>>> import numpy as np
>>> np.set_printoptions(precision=2, suppress=True, linewidth=140, floatmode="fixed")
>>> rd = lambda a: np.round(a, 2) + 0
>>> feats = np.arange(160).reshape(16, 10) + 4
>>> print(feats)
[[  4   5   6   7   8   9  10  11  12  13]
 [ 14  15  16  17  18  19  20  21  22  23]
 [ 24  25  26  27  28  29  30  31  32  33]
 [ 34  35  36  37  38  39  40  41  42  43]
 [ 44  45  46  47  48  49  50  51  52  53]
 [ 54  55  56  57  58  59  60  61  62  63]
 [ 64  65  66  67  68  69  70  71  72  73]
 [ 74  75  76  77  78  79  80  81  82  83]
 [ 84  85  86  87  88  89  90  91  92  93]
 [ 94  95  96  97  98  99 100 101 102 103]
 [104 105 106 107 108 109 110 111 112 113]
 [114 115 116 117 118 119 120 121 122 123]
 [124 125 126 127 128 129 130 131 132 133]
 [134 135 136 137 138 139 140 141 142 143]
 [144 145 146 147 148 149 150 151 152 153]
 [154 155 156 157 158 159 160 161 162 163]]
>>> Uu, s, vt = np.linalg.svd(feats)
>>> vecs = vt[:(s > 1e-8).sum()]
>>> rng = np.random.default_rng(4160)
>>> x0 = feats[1] + -3 * feats[8] + rng.integers(2) * np.eye(10)[0]
>>> print(x0)
[-237.00 -240.00 -242.00 -244.00 -246.00 -248.00 -250.00 -252.00 -254.00 -256.00]
>>> print(np.allclose(vecs.T @ vecs @ x0, x0))
False
>>> print(rd(np.diag(vecs.T @ vecs)))
[0.35 0.25 0.18 0.13 0.10 0.10 0.13 0.18 0.25 0.35]
>>> print(rd(np.linalg.norm(x0 - vecs.T @ vecs @ x0)))
0.81
>>> print(np.linalg.matrix_rank(np.vstack([feats, x0])))
3
>>> rk = np.linalg.matrix_rank(feats)
>>> print(rk)
2
>>> N = np.linalg.svd(feats)[2][rk:].T
>>> print(N.shape)
(10, 8)
>>> print(np.allclose(feats @ N, 0))
True
>>> print([int(np.linalg.matrix_rank(feats[:, :j + 1])) for j in range(10)])
[1, 2, 2, 2, 2, 2, 2, 2, 2, 2]
>>> print(rd(np.linalg.norm(feats, 2)))
1206.89
>>> print(rd(np.linalg.norm(feats, axis=0)))
[365.86 369.32 372.79 376.28 379.77 383.27 386.78 390.30 393.83 397.37]
>>> print(rd(np.linalg.norm(feats) ** 2 / np.linalg.norm(feats, 2) ** 2))
1.0
>>> C2 = feats.T @ feats
>>> print(C2)
[[133856 135120 136384 137648 138912 140176 141440 142704 143968 145232]
 [135120 136400 137680 138960 140240 141520 142800 144080 145360 146640]
 [136384 137680 138976 140272 141568 142864 144160 145456 146752 148048]
 [137648 138960 140272 141584 142896 144208 145520 146832 148144 149456]
 [138912 140240 141568 142896 144224 145552 146880 148208 149536 150864]
 [140176 141520 142864 144208 145552 146896 148240 149584 150928 152272]
 [141440 142800 144160 145520 146880 148240 149600 150960 152320 153680]
 [142704 144080 145456 146832 148208 149584 150960 152336 153712 155088]
 [143968 145360 146752 148144 149536 150928 152320 153712 155104 156496]
 [145232 146640 148048 149456 150864 152272 153680 155088 156496 157904]]
>>> print(np.linalg.matrix_rank(C2))
2
>>> def softmax(z):
...     e = np.exp(z - z.max(axis=-1, keepdims=True))
...     return e / e.sum(axis=-1, keepdims=True)
... 
>>> print(softmax(feats).sum(axis=1))
[1.00 1.00 1.00 1.00 1.00 1.00 1.00 1.00 1.00 1.00 1.00 1.00 1.00 1.00 1.00 1.00]
>>> print(rd(softmax(feats[7])))
[0.00 0.00 0.00 0.00 0.00 0.01 0.03 0.09 0.23 0.63]
>>> scores = feats @ feats.T / np.sqrt(10)
>>> print(softmax(scores).round(6).argmax(axis=1))
[15 15 15 15 15 15 15 15 15 15 15 15 15 15 15 15]
>>> W0 = np.loadtxt("data.csv", delimiter=",")
>>> print(W0)
[[ -2.00  -2.00  -2.00  -2.00  -2.00  -2.00  -2.00  -2.00  -2.00  -2.00  -2.00  -2.00]
 [ -2.00  -4.00  -4.00  -4.00  -4.00  -4.00  -4.00  -4.00  -4.00  -4.00  -4.00  -4.00]
 [ -2.00  -4.00  -6.00  -6.00  -6.00  -6.00  -6.00  -6.00  -6.00  -6.00  -6.00  -6.00]
 [ -2.00  -4.00  -6.00  -8.00  -8.00  -8.00  -8.00  -8.00  -8.00  -8.00  -8.00  -8.00]
 [ -2.00  -4.00  -6.00  -8.00 -10.00 -10.00 -10.00 -10.00 -10.00 -10.00 -10.00 -10.00]
 [ -2.00  -4.00  -6.00  -8.00 -10.00 -12.00 -12.00 -12.00 -12.00 -12.00 -12.00 -12.00]
 [ -2.00  -4.00  -6.00  -8.00 -10.00 -12.00 -14.00 -14.00 -14.00 -14.00 -14.00 -14.00]
 [ -2.00  -4.00  -6.00  -8.00 -10.00 -12.00 -14.00 -16.00 -16.00 -16.00 -16.00 -16.00]
 [ -2.00  -4.00  -6.00  -8.00 -10.00 -12.00 -14.00 -16.00 -18.00 -18.00 -18.00 -18.00]
 [ -2.00  -4.00  -6.00  -8.00 -10.00 -12.00 -14.00 -16.00 -18.00 -20.00 -20.00 -20.00]
 [ -2.00  -4.00  -6.00  -8.00 -10.00 -12.00 -14.00 -16.00 -18.00 -20.00 -22.00 -22.00]
 [ -2.00  -4.00  -6.00  -8.00 -10.00 -12.00 -14.00 -16.00 -18.00 -20.00 -22.00 -24.00]]
>>> u = np.array([5, 0])
>>> print(np.cross(W0[0, :3], W0[1, :3]))
[ 0.00 -4.00  4.00]
>>> print(np.polyval(u, W0[0]))
[-10.00 -10.00 -10.00 -10.00 -10.00 -10.00 -10.00 -10.00 -10.00 -10.00 -10.00 -10.00]
>>> print(np.convolve(W0[0], u))
[-10.00 -10.00 -10.00 -10.00 -10.00 -10.00 -10.00 -10.00 -10.00 -10.00 -10.00 -10.00   0.00]
>>> print(np.array([np.convolve(row, u, "same") for row in W0]))
[[ -10.00  -10.00  -10.00  -10.00  -10.00  -10.00  -10.00  -10.00  -10.00  -10.00  -10.00  -10.00]
 [ -10.00  -20.00  -20.00  -20.00  -20.00  -20.00  -20.00  -20.00  -20.00  -20.00  -20.00  -20.00]
 [ -10.00  -20.00  -30.00  -30.00  -30.00  -30.00  -30.00  -30.00  -30.00  -30.00  -30.00  -30.00]
 [ -10.00  -20.00  -30.00  -40.00  -40.00  -40.00  -40.00  -40.00  -40.00  -40.00  -40.00  -40.00]
 [ -10.00  -20.00  -30.00  -40.00  -50.00  -50.00  -50.00  -50.00  -50.00  -50.00  -50.00  -50.00]
 [ -10.00  -20.00  -30.00  -40.00  -50.00  -60.00  -60.00  -60.00  -60.00  -60.00  -60.00  -60.00]
 [ -10.00  -20.00  -30.00  -40.00  -50.00  -60.00  -70.00  -70.00  -70.00  -70.00  -70.00  -70.00]
 [ -10.00  -20.00  -30.00  -40.00  -50.00  -60.00  -70.00  -80.00  -80.00  -80.00  -80.00  -80.00]
 [ -10.00  -20.00  -30.00  -40.00  -50.00  -60.00  -70.00  -80.00  -90.00  -90.00  -90.00  -90.00]
 [ -10.00  -20.00  -30.00  -40.00  -50.00  -60.00  -70.00  -80.00  -90.00 -100.00 -100.00 -100.00]
 [ -10.00  -20.00  -30.00  -40.00  -50.00  -60.00  -70.00  -80.00  -90.00 -100.00 -110.00 -110.00]
 [ -10.00  -20.00  -30.00  -40.00  -50.00  -60.00  -70.00  -80.00  -90.00 -100.00 -110.00 -120.00]]
>>> w, vecs = np.linalg.eigh(W0)
>>> print(rd(vecs.T @ vecs))
[[1.00 0.00 0.00 0.00 0.00 0.00 0.00 0.00 0.00 0.00 0.00 0.00]
 [0.00 1.00 0.00 0.00 0.00 0.00 0.00 0.00 0.00 0.00 0.00 0.00]
 [0.00 0.00 1.00 0.00 0.00 0.00 0.00 0.00 0.00 0.00 0.00 0.00]
 [0.00 0.00 0.00 1.00 0.00 0.00 0.00 0.00 0.00 0.00 0.00 0.00]
 [0.00 0.00 0.00 0.00 1.00 0.00 0.00 0.00 0.00 0.00 0.00 0.00]
 [0.00 0.00 0.00 0.00 0.00 1.00 0.00 0.00 0.00 0.00 0.00 0.00]
 [0.00 0.00 0.00 0.00 0.00 0.00 1.00 0.00 0.00 0.00 0.00 0.00]
 [0.00 0.00 0.00 0.00 0.00 0.00 0.00 1.00 0.00 0.00 0.00 0.00]
 [0.00 0.00 0.00 0.00 0.00 0.00 0.00 0.00 1.00 0.00 0.00 0.00]
 [0.00 0.00 0.00 0.00 0.00 0.00 0.00 0.00 0.00 1.00 0.00 0.00]
 [0.00 0.00 0.00 0.00 0.00 0.00 0.00 0.00 0.00 0.00 1.00 0.00]
 [0.00 0.00 0.00 0.00 0.00 0.00 0.00 0.00 0.00 0.00 0.00 1.00]]
>>> print(rd(np.linalg.eigvalsh(W0 + 2 * np.eye(12))))
[-124.82  -12.24   -3.24   -0.76    0.26    0.77    1.06    1.24    1.35    1.42    1.47    1.49]
>>> print(np.unique(w.round(6) + 0, return_counts=True)[1])
[1 1 1 1 1 1 1 1 1 1 1 1]
>>> print(rd(w))
[-126.82  -14.24   -5.24   -2.76   -1.74   -1.23   -0.94   -0.76   -0.65   -0.58   -0.53   -0.51]
>>> print(rd(np.linalg.svd(W0, compute_uv=False)))
[126.82  14.24   5.24   2.76   1.74   1.23   0.94   0.76   0.65   0.58   0.53   0.51]
>>> print(rd(vecs.T @ W0 @ vecs))
[[-126.82    0.00    0.00    0.00    0.00    0.00    0.00    0.00    0.00    0.00    0.00    0.00]
 [   0.00  -14.24    0.00    0.00    0.00    0.00    0.00    0.00    0.00    0.00    0.00    0.00]
 [   0.00    0.00   -5.24    0.00    0.00    0.00    0.00    0.00    0.00    0.00    0.00    0.00]
 [   0.00    0.00    0.00   -2.76    0.00    0.00    0.00    0.00    0.00    0.00    0.00    0.00]
 [   0.00    0.00    0.00    0.00   -1.74    0.00    0.00    0.00    0.00    0.00    0.00    0.00]
 [   0.00    0.00    0.00    0.00    0.00   -1.23    0.00    0.00    0.00    0.00    0.00    0.00]
 [   0.00    0.00    0.00    0.00    0.00    0.00   -0.94    0.00    0.00    0.00    0.00    0.00]
 [   0.00    0.00    0.00    0.00    0.00    0.00    0.00   -0.76    0.00    0.00    0.00    0.00]
 [   0.00    0.00    0.00    0.00    0.00    0.00    0.00    0.00   -0.65    0.00    0.00    0.00]
 [   0.00    0.00    0.00    0.00    0.00    0.00    0.00    0.00    0.00   -0.58    0.00    0.00]
 [   0.00    0.00    0.00    0.00    0.00    0.00    0.00    0.00    0.00    0.00   -0.53    0.00]
 [   0.00    0.00    0.00    0.00    0.00    0.00    0.00    0.00    0.00    0.00    0.00   -0.51]]
>>> q, vecs = np.linalg.qr(W0[:, :4])[0], np.linalg.qr(W0[:, 4:])[0]
>>> s = np.linalg.svd(q.T @ vecs, compute_uv=False)
>>> print(rd(np.degrees(np.arccos(s.clip(0, 1)))))
[ 2.88 63.54 90.00 90.00]
>>> q, Rm = np.linalg.qr(W0)
>>> print(rd(abs(Rm[0, 0])), rd(np.linalg.norm(W0[:, 0])))
6.93 6.93
>>> print(rd(q @ Rm))
[[ -2.00  -2.00  -2.00  -2.00  -2.00  -2.00  -2.00  -2.00  -2.00  -2.00  -2.00  -2.00]
 [ -2.00  -4.00  -4.00  -4.00  -4.00  -4.00  -4.00  -4.00  -4.00  -4.00  -4.00  -4.00]
 [ -2.00  -4.00  -6.00  -6.00  -6.00  -6.00  -6.00  -6.00  -6.00  -6.00  -6.00  -6.00]
 [ -2.00  -4.00  -6.00  -8.00  -8.00  -8.00  -8.00  -8.00  -8.00  -8.00  -8.00  -8.00]
 [ -2.00  -4.00  -6.00  -8.00 -10.00 -10.00 -10.00 -10.00 -10.00 -10.00 -10.00 -10.00]
 [ -2.00  -4.00  -6.00  -8.00 -10.00 -12.00 -12.00 -12.00 -12.00 -12.00 -12.00 -12.00]
 [ -2.00  -4.00  -6.00  -8.00 -10.00 -12.00 -14.00 -14.00 -14.00 -14.00 -14.00 -14.00]
 [ -2.00  -4.00  -6.00  -8.00 -10.00 -12.00 -14.00 -16.00 -16.00 -16.00 -16.00 -16.00]
 [ -2.00  -4.00  -6.00  -8.00 -10.00 -12.00 -14.00 -16.00 -18.00 -18.00 -18.00 -18.00]
 [ -2.00  -4.00  -6.00  -8.00 -10.00 -12.00 -14.00 -16.00 -18.00 -20.00 -20.00 -20.00]
 [ -2.00  -4.00  -6.00  -8.00 -10.00 -12.00 -14.00 -16.00 -18.00 -20.00 -22.00 -22.00]
 [ -2.00  -4.00  -6.00  -8.00 -10.00 -12.00 -14.00 -16.00 -18.00 -20.00 -22.00 -24.00]]
